% python3 -q
>>> import numpy as np
>>> from numpy import linalg as LA
>>> np.set_printoptions(suppress=True, linewidth=120)
>>> Y = np.array([[0.3, 0.2, 0.3, 0.6],
...     [0.2, -0.2, -1.2, -0.4],
...     [-0.2, -1.7, 2.3, 1.0],
...     [0.6, 0.6, 1.3, 0.6],
...     [0.6, 0.3, 1.2, 1.5],
...     [-0.7, 0.4, -0.7, -1.6],
...     [-0.8, 1.1, -0.6, 0.7]])
>>> Z = np.array([[-0.2, 0.9, 0.3, -0.6, 0.9, 0.5, 1.6, -0.5],
...     [1.1, 1.0, 0.7, -0.5, 0.6, 1.6, -0.1, 0.0],
...     [0.3, 1.1, -0.3, 0.4, -1.1, -2.0, 1.3, -1.0],
...     [-1.1, 0.3, 1.9, -1.0, -2.1, 0.4, 0.7, -0.9]])
>>> E = Y @ Z
>>> print(E.round(1) + 0)
[[-0.4  1.   1.3 -0.8 -1.2  0.1  1.3 -1. ]
 [-0.2 -1.5 -0.5 -0.1  2.2  2.  -1.5  1.5]
 [-2.2  1.   0.   0.9 -5.8 -7.   3.5 -3.1]
 [ 0.3  2.8  1.3 -0.7 -1.8 -1.1  3.  -2.1]
 [-1.1  2.6  2.9 -1.5 -3.8 -1.   3.5 -2.8]
 [ 2.1 -1.5 -2.8  1.5  3.7  1.  -3.2  2.5]
 [ 0.4 -0.1  2.  -1.  -0.9  2.8 -1.7  0.4]]
>>> Y = np.array([[-2, -3], [0, 0], [0, 3], [3, 3], [0, 3], [0, -2], [3, 1], [-2, 0]])
>>> print(np.round(np.einsum("ik,kj->ji", E, Y), 1))
[[  4.3  -7.4  24.   10.6  13.9 -14.2  -9.7]
 [  0.2  -0.1   9.4   0.9   1.6  -4.1  -8.1]]
>>> print(LA.matrix_rank(E @ Y))
2
>>> print(np.round(E.mean(axis=0), 1))
[-0.2  0.6  0.6 -0.2 -1.1 -0.4  0.7 -0.7]
>>> print(np.count_nonzero(E))
56
>>> print(np.round(E.sum(axis=0), 1))
[-1.1  4.3  4.3 -1.7 -7.5 -3.1  5.  -4.8]
>>> print(np.round(np.abs(E).max(), 1))
7.0
>>> mat = np.loadtxt("dump.csv", delimiter=",")
>>> print(mat)
[[ 0.  2.  1.  5.  2.  7.  7.  1.  9.  0.  6.  6.]
 [ 0.  2.  0.  7.  8.  3.  8.  4.  1.  6.  5.  4.]
 [ 0.  1.  1.  8.  6.  5.  8.  2.  0.  9.  1.  2.]
 [ 0.  0.  0.  1.  2.  3.  0.  0. -2.  1. -1. -2.]
 [ 0.  0.  0.  1. -1.  3.  0. -2.  3.  3.  1.  1.]
 [ 0.  0.  0.  3.  1.  1.  0.  1.  0. -2.  0.  3.]
 [ 0.  0.  0. -1. -2.  3.  0.  2.  0. -2. -2. -2.]
 [ 0.  0.  0. -1.  3.  3. -3. -2.  2. -2.  1.  0.]
 [ 0.  0.  0. -2. -1.  1. -3. -1.  2. -3.  0.  1.]
 [ 0.  0.  0. -2.  2.  2. -2.  1.  1. -1.  0. -3.]
 [ 0.  0.  0.  1. -3. -3. -1.  2. -3.  2.  1. -3.]
 [ 0.  0.  0.  1. -1.  3.  2. -3.  2.  2.  1. -1.]]
>>> rank = LA.matrix_rank(mat)
>>> print(rank)
11
>>> N = LA.svd(mat)[2][rank:].T
>>> print(N[:, 0] / N[np.abs(N[:, 0]).round(6).argmax(), 0])
[1. 0. 0. 0. 0. 0. 0. 0. 0. 0. 0. 0.]
>>> print(N.shape)
(12, 1)
>>> U, sig, Vh = LA.svd(mat)
>>> evecs = Vh[:(sig > 1e-8).sum()]
>>> rng = np.random.default_rng(117861)
>>> x0 = mat[8] + -3 * mat[5] + rng.integers(2) * np.eye(12)[10]
>>> print(x0)
[  0.   0.   0. -11.  -4.  -2.  -3.  -4.   2.   3.   1.  -8.]
>>> print(np.allclose(evecs.T @ evecs @ x0, x0))
True
>>> print(LA.matrix_rank(np.vstack([mat, x0])))
11
>>> print(np.round(np.diag(evecs.T @ evecs), 1))
[0. 1. 1. 1. 1. 1. 1. 1. 1. 1. 1. 1.]
>>> print(np.round(LA.norm(x0 - evecs.T @ evecs @ x0), 1))
0.0
>>> gram = mat.T @ mat
>>> print(np.trace(gram), (mat ** 2).sum())
1145.0 1145.0
>>> print(np.allclose(gram, gram.T))
True
>>> print(np.round(LA.eigvalsh(gram)[::-1], 1) + 0)
[743.4 194.4  70.7  59.1  34.2  23.4  12.2   5.9   1.4   0.3   0.    0. ]
>>> lab = rng.permutation(12)
>>> print(lab)
[ 9  4  0 10  8  1  6 11  5  2  3  7]
>>> Y = mat[lab][:, lab]
>>> print(Y)
[[-1.  2.  0.  0.  1.  0. -2. -3.  2.  0. -2.  1.]
 [ 3. -1.  0.  1.  3.  0.  0.  1.  3.  0.  1. -2.]
 [ 0.  2.  0.  6.  9.  2.  7.  6.  7.  1.  5.  1.]
 [ 2. -3.  0.  1. -3.  0. -1. -3. -3.  0.  1.  2.]
 [-3. -1.  0.  0.  2.  0. -3.  1.  1.  0. -2. -1.]
 [ 6.  8.  0.  5.  1.  2.  8.  4.  3.  0.  7.  4.]
 [-2. -2.  0. -2.  0.  0.  0. -2.  3.  0. -1.  2.]
 [ 2. -1.  0.  1.  2.  0.  2. -1.  3.  0.  1. -3.]
 [-2.  1.  0.  0.  0.  0.  0.  3.  1.  0.  3.  1.]
 [ 9.  6.  0.  1.  0.  1.  8.  2.  5.  1.  8.  2.]
 [ 1.  2.  0. -1. -2.  0.  0. -2.  3.  0.  1.  0.]
 [-2.  3.  0.  1.  2.  0. -3.  0.  3.  0. -1. -2.]]
>>> F = np.load("m.npy")
>>> print(F)
[[ -3  -3  -3  -3  -3  -3  -3  -3  -3  -3]
 [ -3  -6  -6  -6  -6  -6  -6  -6  -6  -6]
 [ -3  -6  -9  -9  -9  -9  -9  -9  -9  -9]
 [ -3  -6  -9 -12 -12 -12 -12 -12 -12 -12]
 [ -3  -6  -9 -12 -15 -15 -15 -15 -15 -15]
 [ -3  -6  -9 -12 -15 -18 -18 -18 -18 -18]
 [ -3  -6  -9 -12 -15 -18 -21 -21 -21 -21]
 [ -3  -6  -9 -12 -15 -18 -21 -24 -24 -24]
 [ -3  -6  -9 -12 -15 -18 -21 -24 -27 -27]
 [ -3  -6  -9 -12 -15 -18 -21 -24 -27 -30]]
>>> evals, evecs = LA.eigh(F)
>>> x0 = np.array([0, 3, 3, 3, 3, 1, 0, 3, 3, 2])
>>> print(round(float(x0 @ F @ x0 / (x0 @ x0)), 1), round(float(evals[0]), 1), round(evals[-1], 1))
-92.2 -134.3 -0.8
>>> print(np.round(LA.eigvalsh(F[1:, 1:]), 1))
[-133.7  -14.7   -5.3   -2.7   -1.7   -1.2   -1.    -0.8   -0.8]
>>> print(np.round(evecs * np.abs(evals) @ evecs.T, 1))
[[ 3.  3.  3.  3.  3.  3.  3.  3.  3.  3.]
 [ 3.  6.  6.  6.  6.  6.  6.  6.  6.  6.]
 [ 3.  6.  9.  9.  9.  9.  9.  9.  9.  9.]
 [ 3.  6.  9. 12. 12. 12. 12. 12. 12. 12.]
 [ 3.  6.  9. 12. 15. 15. 15. 15. 15. 15.]
 [ 3.  6.  9. 12. 15. 18. 18. 18. 18. 18.]
 [ 3.  6.  9. 12. 15. 18. 21. 21. 21. 21.]
 [ 3.  6.  9. 12. 15. 18. 21. 24. 24. 24.]
 [ 3.  6.  9. 12. 15. 18. 21. 24. 27. 27.]
 [ 3.  6.  9. 12. 15. 18. 21. 24. 27. 30.]]
